>>> import numpy as np
>>> np.set_printoptions(precision=1, suppress=True, linewidth=140, sign=" ")
>>> rnd = lambda a: np.round(a, 1) + 0
>>> M = np.load("data.npy")
>>> M
array([[ 0,  0,  0,  2,  0,  0,  0,  0],
       [ 0,  0,  0,  0,  1,  0,  0,  0],
       [-1,  0,  0,  0,  0,  0,  0,  0],
       [ 0,  0,  0,  0,  0,  0,  0,  0],
       [ 0,  0,  0,  0,  0, -2,  0,  0],
       [ 0,  0,  0,  0,  0,  0,  0, -1],
       [ 0,  0,  0,  0,  0,  0,  0,  0],
       [ 0,  0,  0,  0,  0,  0,  2,  0]])
>>> # column 2 repeats column 1
>>> rng = np.random.default_rng(63)
>>> idx = rng.permutation(8)
>>> idx
array([ 2,  3,  6,  4,  7,  5,  1,  0])
>>> other = M[idx][:, idx]
>>> rnd(np.sort(np.abs(np.linalg.eigvals(other))))
array([ 0.,  0.,  0.,  0.,  0.,  0.,  0.,  0.])
>>> np.diag(other)
array([ 0,  0,  0,  0,  0,  0,  0,  0])
>>> other
array([[ 0,  0,  0,  0,  0,  0,  0, -1],
       [ 0,  0,  0,  0,  0,  0,  0,  0],
       [ 0,  0,  0,  0,  0,  0,  0,  0],
       [ 0,  0,  0,  0,  0, -2,  0,  0],
       [ 0,  0,  2,  0,  0,  0,  0,  0],
       [ 0,  0,  0,  0, -1,  0,  0,  0],
       [ 0,  0,  0,  1,  0,  0,  0,  0],
       [ 0,  2,  0,  0,  0,  0,  0,  0]])
>>> W1 = np.array([[1, -1, 5, -2, 4],
...     [0, -2, -2, 1, 4],
...     [1, 4, 4, 3, 3],
...     [4, -2, 3, 1, -1],
...     [-4, -2, -2, 5, -5],
...     [-4, -3, 4, 1, 2],
...     [1, -5, -4, 4, -4],
...     [4, -1, -1, 3, 4]])
>>> beta = np.array([-3, -1, -2, 0, 1])
>>> hid = np.maximum(M @ W1 + beta, 0)
>>> hid
array([[ 5,  0,  4,  2,  0],
       [ 0,  0,  0,  5,  0],
       [ 0,  0,  0,  2,  0],
       [ 0,  0,  0,  0,  1],
       [ 5,  5,  0,  0,  0],
       [ 0,  0,  0,  0,  0],
       [ 0,  0,  0,  0,  1],
       [ 0,  0,  0,  8,  0]])
>>> (hid > 0).astype(int)
array([[ 1,  0,  1,  1,  0],
       [ 0,  0,  0,  1,  0],
       [ 0,  0,  0,  1,  0],
       [ 0,  0,  0,  0,  1],
       [ 1,  1,  0,  0,  0],
       [ 0,  0,  0,  0,  0],
       [ 0,  0,  0,  0,  1],
       [ 0,  0,  0,  1,  0]])
>>> cent = np.array([[1, 0], [2, 2], [0, -2], [1, 1], [-1, 0]])
>>> hid @ cent
array([[ 7, -6],
       [ 5,  5],
       [ 2,  2],
       [-1,  0],
       [15, 10],
       [ 0,  0],
       [-1,  0],
       [ 8,  8]])
>>> W1 @ cent
array([[ -7, -14],
       [ -7,   1],
       [  9,   3],
       [  2,  -9],
       [  2,   5],
       [-11, -13],
       [ -1,   2],
       [  1,   3]])
>>> (hid @ cent).round(6).argmax(axis=1)
array([ 0,  0,  0,  1,  0,  0,  1,  0])
